$ python3 -q
>>> import numpy as np
>>> np.set_printoptions(precision=2, suppress=True, linewidth=200)
>>> m1 = np.loadtxt("a.csv", delimiter=",")
>>> m1
array([[ 0.7,  1.8, -1.2,  0.3, -1. ,  0.9, -1.3, 13. ,  0.3, -0.2],
       [-0.4,  0.6,  0. , -1.4, -0.1, -0.2, -1. , -7. , -0.5, -1.1],
       [-1.7,  0.8,  0.4,  1.8, -1.9, -0.8,  0.4, -3. ,  0.1,  0.1],
       [ 0.2, -1.9, -0.8,  0.4, -0.4, -0.8, -0.2, -1. ,  0.1, -0.7],
       [ 0.5,  0.5,  0.2,  0.3,  1.9, -0.6,  0. , 17. ,  1.1,  1.2],
       [-1.4,  0.6,  0.7,  0.3, -0.8, -1.4, -1.1,  3. ,  0.5, -0.9],
       [-0.7,  0.7,  0.1,  0.8,  0.9,  0.9,  0.1, -9. , -0.4,  2.9],
       [-0.2, -1.1,  0.8, -0.8, -1.4,  0.2, -0.5, -2. , -1.8, -0.5],
       [ 0.2, -0.2, -2.5,  0. ,  0.5,  0.5,  0.7, 11. ,  1.5,  0.2]])
>>> B = m1 / np.sqrt((m1 ** 2).mean(axis=1, keepdims=True))
>>> np.linalg.matrix_rank(B) == np.linalg.matrix_rank(m1)
np.True_
>>> B[5]
array([-1.08,  0.46,  0.54,  0.23, -0.62, -1.08, -0.85,  2.32,  0.39, -0.69])
>>> np.linalg.matrix_rank(m1 - m1.mean(axis=1, keepdims=True))
np.int64(9)
>>> np.linalg.norm(m1, axis=1)
array([13.34,  7.35,  4.51,  2.61, 17.21,  4.1 ,  9.63,  3.5 , 11.43])
>>> np.round(np.linalg.norm(m1) ** 2 / np.linalg.norm(m1, 2) ** 2, 2)
np.float64(1.09)
>>> np.linalg.norm(m1, axis=0)
array([ 2.52,  3.19,  3.11,  2.63,  3.47,  2.36,  2.2 , 27.06,  2.73,  3.56])
>>> round(float(np.linalg.norm(m1, 1)), 2), np.round(np.linalg.norm(m1, np.inf), 2)
(66.0, np.float64(23.3))
>>> blk = np.stack([m1, -3 * m1, m1[::-1]])
>>> (blk @ m1.T).shape
(3, 9, 9)
>>> np.linalg.matrix_rank(blk)
array([9, 9, 9])
>>> np.round(blk.sum(axis=0), 2) + 0
array([[ -1.2,  -3.8,  -0.1,  -0.6,   2.5,  -1.3,   3.3, -15. ,   0.9,   0.6],
       [  0.6,  -2.3,   0.8,   2. ,  -1.2,   0.6,   1.5,  12. ,  -0.8,   1.7],
       [  2.7,  -0.9,  -0.7,  -2.8,   4.7,   2.5,  -0.7,  -3. ,  -0.6,   2.7],
       [ -1.8,   4.4,   2.3,  -0.5,   0. ,   0.2,  -0.7,   5. ,   0.3,   0.5],
       [ -0.5,  -0.5,  -0.2,  -0.3,  -1.9,   0.6,   0. , -17. ,  -1.1,  -1.2],
       [  3. ,  -3.1,  -2.2,  -0.2,   1.2,   2. ,   2. ,  -7. ,  -0.9,   1.1],
       [ -0.3,  -0.6,   0.2,   0.2,  -3.7,  -2.6,   0.2,  15. ,   0.9,  -5.7],
       [  0. ,   2.8,  -1.6,   0.2,   2.7,  -0.6,   0. ,  -3. ,   3.1,  -0.1],
       [  0.3,   2.2,   3.8,   0.3,  -2. ,  -0.1,  -2.7,  -9. ,  -2.7,  -0.6]])
>>> x0 = np.array([0, 5, -2, -1, -4, -1, -3, 4, 5, -4])
>>> h = np.maximum(m1 @ x0, 0)
>>> np.maximum(m1 @ x0, 0) - np.maximum(-m1 @ x0, 0)
array([ 72.4, -18.1,  -3.3,  -6. ,  63.5,  27.3, -51.9, -14.4,  50.1])
>>> m1 * (h > 1e-9)[:, None]
array([[ 0.7,  1.8, -1.2,  0.3, -1. ,  0.9, -1.3, 13. ,  0.3, -0.2],
       [-0. ,  0. ,  0. , -0. , -0. , -0. , -0. , -0. , -0. , -0. ],
       [-0. ,  0. ,  0. ,  0. , -0. , -0. ,  0. , -0. ,  0. ,  0. ],
       [ 0. , -0. , -0. ,  0. , -0. , -0. , -0. , -0. ,  0. , -0. ],
       [ 0.5,  0.5,  0.2,  0.3,  1.9, -0.6,  0. , 17. ,  1.1,  1.2],
       [-1.4,  0.6,  0.7,  0.3, -0.8, -1.4, -1.1,  3. ,  0.5, -0.9],
       [-0. ,  0. ,  0. ,  0. ,  0. ,  0. ,  0. , -0. , -0. ,  0. ],
       [-0. , -0. ,  0. , -0. , -0. ,  0. , -0. , -0. , -0. , -0. ],
       [ 0.2, -0.2, -2.5,  0. ,  0.5,  0.5,  0.7, 11. ,  1.5,  0.2]])
>>> h
array([72.4,  0. ,  0. ,  0. , 63.5, 27.3,  0. ,  0. , 50.1])
>>> J = np.loadtxt("sample2.csv", delimiter=",")
>>> J
array([[ 1., -2.,  0.,  0.],
       [-2.,  5.,  0.,  0.],
       [ 0.,  0.,  1., -2.],
       [ 0.,  0., -2.,  5.]])
>>> f = np.array([1, 2, 1])
>>> np.correlate(J[1], J[3], "full")
array([-10.,  29., -10.,   0.,   0.,   0.,   0.])
>>> np.array([np.convolve(row, f, "same") for row in J])
array([[ 0., -3., -2.,  0.],
       [ 1.,  8.,  5.,  0.],
       [ 0.,  1.,  0., -3.],
       [ 0., -2.,  1.,  8.]])
>>> E = np.loadtxt("case16.csv", delimiter=",")
>>> E.round(2) + 0
array([[ 0.  , -0.01,  0.01, -0.03,  0.01],
       [ 1.96,  3.94,  4.01,  6.02,  0.  ],
       [-0.06, -0.09,  0.05,  0.01,  0.  ],
       [ 0.  ,  0.05,  0.02,  0.05, -0.11],
       [ 2.02,  3.97,  4.  ,  6.01,  0.06]])
>>> np.linalg.matrix_rank(E, rtol=0.1)
np.int64(1)
>>> [round(float(x), 2) for x in np.linalg.svd(E, compute_uv=False)[:3]]
[11.98, 0.13, 0.12]
>>> B = np.array([[-2, -2], [1, -2]])
>>> basis = np.kron(B, E)
>>> basis.shape
(10, 10)
>>> np.linalg.matrix_rank(basis)
np.int64(10)
>>> round(float(np.linalg.norm(basis, 2)), 2), round(float(np.linalg.norm(B, 2) * np.linalg.norm(E, 2)), 2)
(35.95, 35.95)
>>> O, Rm = np.linalg.qr(E)
>>> np.round(O.T @ O, 2) + 0
array([[1., 0., 0., 0., 0.],
       [0., 1., 0., 0., 0.],
       [0., 0., 1., 0., 0.],
       [0., 0., 0., 1., 0.],
       [0., 0., 0., 0., 1.]])
>>> np.round(O @ Rm, 2) + 0
array([[ 0.  , -0.01,  0.01, -0.03,  0.01],
       [ 1.96,  3.94,  4.01,  6.02,  0.  ],
       [-0.06, -0.09,  0.05,  0.01,  0.  ],
       [ 0.  ,  0.05,  0.02,  0.05, -0.11],
       [ 2.02,  3.97,  4.  ,  6.01,  0.06]])
>>> np.trace(O @ O.T)
np.float64(5.0)
